$ python -q
>>> import numpy as np
>>> np.set_printoptions(suppress=True, linewidth=140)
>>> mat = np.load("dump.npy")
>>> mat
array([[ 0.  , -1.4 ,  0.6 , -1.2 ],
       [ 0.3 , -1.4 ,  1.7 , -0.4 ],
       [ 1.4 , -1.1 ,  0.1 , -0.3 ],
       [-0.1 , -1.2 ,  0.9 , -1.1 ],
       [-0.83, -0.37,  1.49,  0.51],
       [-0.8 ,  0.2 ,  1.6 ,  0.5 ],
       [-0.2 , -1.  ,  0.1 , -0.6 ],
       [ 1.7 ,  1.3 , -0.2 , -0.5 ]])
>>> x0 = np.array([5, -5, -2, -1])
>>> rhs = mat @ x0
>>> beta, lr = np.zeros(4), 1 / np.linalg.norm(mat, 2) ** 2
>>> for i in range(8):
...     beta -= lr * mat.T @ (mat @ beta - rhs)
...     if i % 2 == 0: print(i, round(np.linalg.norm(mat @ beta - rhs), 2))
... 
0 9.03
2 3.43
4 2.54
6 2.13
>>> round(float(np.linalg.cond(mat)), 2)
3.62
>>> rng = np.random.default_rng(31)
>>> z = rng.permutation(4)
>>> Y = mat[:, z] * rng.choice([-1, 1], 4)
>>> Y
array([[ 1.4 ,  0.  ,  0.6 ,  1.2 ],
       [ 1.4 ,  0.3 ,  1.7 ,  0.4 ],
       [ 1.1 ,  1.4 ,  0.1 ,  0.3 ],
       [ 1.2 , -0.1 ,  0.9 ,  1.1 ],
       [ 0.37, -0.83,  1.49, -0.51],
       [-0.2 , -0.8 ,  1.6 , -0.5 ],
       [ 1.  , -0.2 ,  0.1 ,  0.6 ],
       [-1.3 ,  1.7 , -0.2 ,  0.5 ]])
>>> left, _, vt = np.linalg.svd(mat.T @ Y)
>>> z
array([1, 0, 2, 3])
>>> np.round(np.linalg.lstsq(mat, Y)[0], 2) + 0
array([[ 0.,  1.,  0.,  0.],
       [-1.,  0.,  0.,  0.],
       [ 0.,  0.,  1.,  0.],
       [ 0.,  0.,  0., -1.]])
>>> u, g = mat[5], mat[2]
>>> print(round(float(u @ g), 2))
-1.33
>>> np.round(u @ u, 2)
np.float64(3.49)
>>> p = (u @ g) / (u @ u) * u
>>> np.linalg.matrix_rank(np.outer(u, g))
np.int64(1)
>>> x0 = np.array([2, 0, -2, 0])
>>> rhs = mat @ x0
>>> print(rhs.round(2))
[-1.2  -2.8   2.6  -2.   -4.64 -4.8  -0.6   3.8 ]
>>> try:
...     np.linalg.solve(mat, rhs)
... except np.linalg.LinAlgError as e:
...     print(e)
... 
Last 2 dimensions of the array must be square
>>> rhs = rhs + 0.05 * rng.normal(size=8)
>>> rhs.round(2)
array([-1.16, -2.79,  2.64, -1.99, -4.58, -4.85, -0.51,  3.86])
>>> beta, *_ = np.linalg.lstsq(mat, rhs)
>>> beta.round()
array([ 2., -0., -2., -0.])
>>> [round(float(np.linalg.norm(np.linalg.solve(mat.T @ mat + lam * np.eye(4), mat.T @ rhs))), 2) for lam in (0, 1, 10, 100)]
[2.84, 2.5, 1.39, 0.27]
